In [1]: import numpy as np

In [2]: import numpy.linalg as la

In [3]: np.set_printoptions(precision=3, suppress=True, linewidth=140, sign=" ")

In [4]: J = np.load("layer17.npy")

In [5]: print(J)
[[-1.321  0.233  0.675 -0.998 -2.971  3.709 -2.042 -0.788  1.693  2.944  0.08 ]
 [ 0.234 -0.336 -0.709  0.025  0.037 -4.681 -0.197  0.239  1.354 -1.677 -0.969]
 [-0.314 -0.644 -1.555 -1.77  -0.779  0.057 -5.177 -0.483  0.442  1.454  0.883]
 [ 1.666 -0.529 -0.302  2.356 -1.051 -0.492  0.561  0.074  0.69  -0.956 -3.307]
 [-0.631 -1.458  0.81   0.513  0.304 -0.27  -2.811 -0.213 -2.067  1.683  0.881]
 [-0.179  1.826 -0.081  0.545 -0.633  0.637 -1.784 -3.037  0.551 -0.153 -1.436]
 [-1.667 -0.75  -0.646  1.036 -3.057 -4.916  0.101 -0.198 -3.103 -0.281 -2.701]
 [ 0.149 -0.474 -1.65  -0.764  1.641 -1.209 -0.7    0.283 -0.126 -0.003 -1.981]
 [ 0.759  1.287  0.682 -1.919  4.438 -4.479  2.247  0.284  2.396 -0.299 -1.365]
 [ 0.68  -1.964  0.872  0.037  3.425 -0.956  0.151  1.458 -3.783  0.283 -1.672]
 [ 0.922  0.255  0.376 -1.425  0.721 -0.352  2.244 -1.579 -4.173  0.253 -1.661]
 [ 0.224 -1.374  0.591  0.462 -0.969 -0.367  1.773  1.31   3.47   0.352 -4.317]
 [ 2.205 -0.661 -2.624  0.318  0.965  0.126  4.65   2.085 -1.672 -0.874 -0.625]
 [-3.534  1.178  1.608 -1.637 -2.569 -0.45   1.044  0.878  1.957 -0.018  3.651]
 [ 2.506  0.157 -0.847  0.441 -0.314 -2.819  0.121 -0.376  1.833  2.127 -0.561]
 [-0.438  1.887  1.389 -1.288 -0.012 -4.587  2.673 -0.673 -0.092 -1.609 -0.026]
 [ 0.304 -0.363 -0.951  0.682 -1.737 -1.785  3.155 -1.978  4.274 -0.466  3.128]
 [ 0.335  0.567  1.851 -1.342 -3.842 -1.957  0.369 -1.952  0.625 -0.07  -0.071]
 [-0.016 -0.481 -1.534 -2.646  0.421 -1.643  3.672  1.402  5.727  0.54   0.979]
 [-3.073  0.451 -0.726  1.409  3.094 -3.94   0.656 -1.165  2.937 -1.622  0.933]
 [-0.388  0.782  0.235  2.971 -1.218  4.766  0.14   0.217 -0.834  1.069 -0.834]
 [-1.845 -0.892 -1.504 -0.461  1.281 -2.098 -2.514  0.013  0.164 -0.618 -1.831]
 [ 0.175  0.404  0.951 -0.527  0.107  2.543 -1.51  -1.16   1.139 -1.466 -2.072]
 [ 0.427 -1.638 -0.002 -0.649  0.057 -3.985  4.89  -1.643  0.167 -2.193  1.238]
 [-1.142  0.772 -0.557 -2.683  1.487  3.647  2.893 -0.013 -5.196 -0.126  0.831]
 [ 0.617  2.607  1.648  1.253  1.949 -0.462 -0.04   0.628  1.315 -0.677  1.59 ]
 [ 4.126 -1.123 -0.075 -0.305  1.721  4.601 -0.386  0.98  -1.53  -1.301  1.355]
 [-0.824 -1.185 -1.623  0.922  0.566 -0.557  0.066  0.797  2.009 -0.949 -2.546]
 [ 0.559 -1.449  0.147  0.809  0.855  0.647  2.561 -0.533 -2.222  0.834 -1.865]
 [ 1.859 -0.365 -1.461  0.776 -1.153  3.108  6.327  1.302  1.068 -1.391 -1.091]
 [-0.841 -0.795  0.495  0.791  2.183  1.464 -6.158  0.545 -0.721 -1.816  0.38 ]
 [ 1.774  0.694 -0.42   0.667  1.26   2.149 -4.107  0.779 -2.069 -1.754  3.88 ]
 [ 0.861  0.543 -0.657 -1.392 -0.981 -2.976  0.674 -0.907 -2.031  1.768  2.327]
 [ 1.4   -0.1    0.754  1.388  0.571  0.54  -4.958  0.668  0.957  0.985  1.138]
 [ 1.215  1.738 -0.159  3.621 -0.923 -0.59  -0.434 -2.703  1.847 -1.553 -1.448]
 [-0.694  1.153 -0.706  0.314  3.498 -1.589  0.998  1.472 -0.498  1.243 -0.466]
 [-0.787  1.17  -0.301 -2.472 -1.709 -2.554  0.634  0.613  0.752 -0.239  3.343]
 [ 0.215 -0.03   2.492  1.376  0.733 -5.554 -1.12   0.15  -2.109 -0.839 -5.358]
 [-0.34   0.423  1.423  1.581  1.5   -0.675 -0.142 -0.042  2.037 -0.225 -0.928]]

In [6]: x = np.array([2, 2, 3, 3, 2, 3, 2, 3, 2, 2, 1])

In [7]: rhs = J @ x

In [8]: b, lr = np.zeros(11), 1 / la.norm(J, 2) ** 2

In [9]: for i in range(4):
   ...:     b -= lr * J.T @ (J @ b - rhs)
   ...:     if i % 1 == 0: print(i, round(la.norm(J @ b - rhs), 3))
   ...: 
0 47.375
1 35.313
2 28.728
3 24.316

In [10]: print(np.round(la.cond(J), 3))
3.886
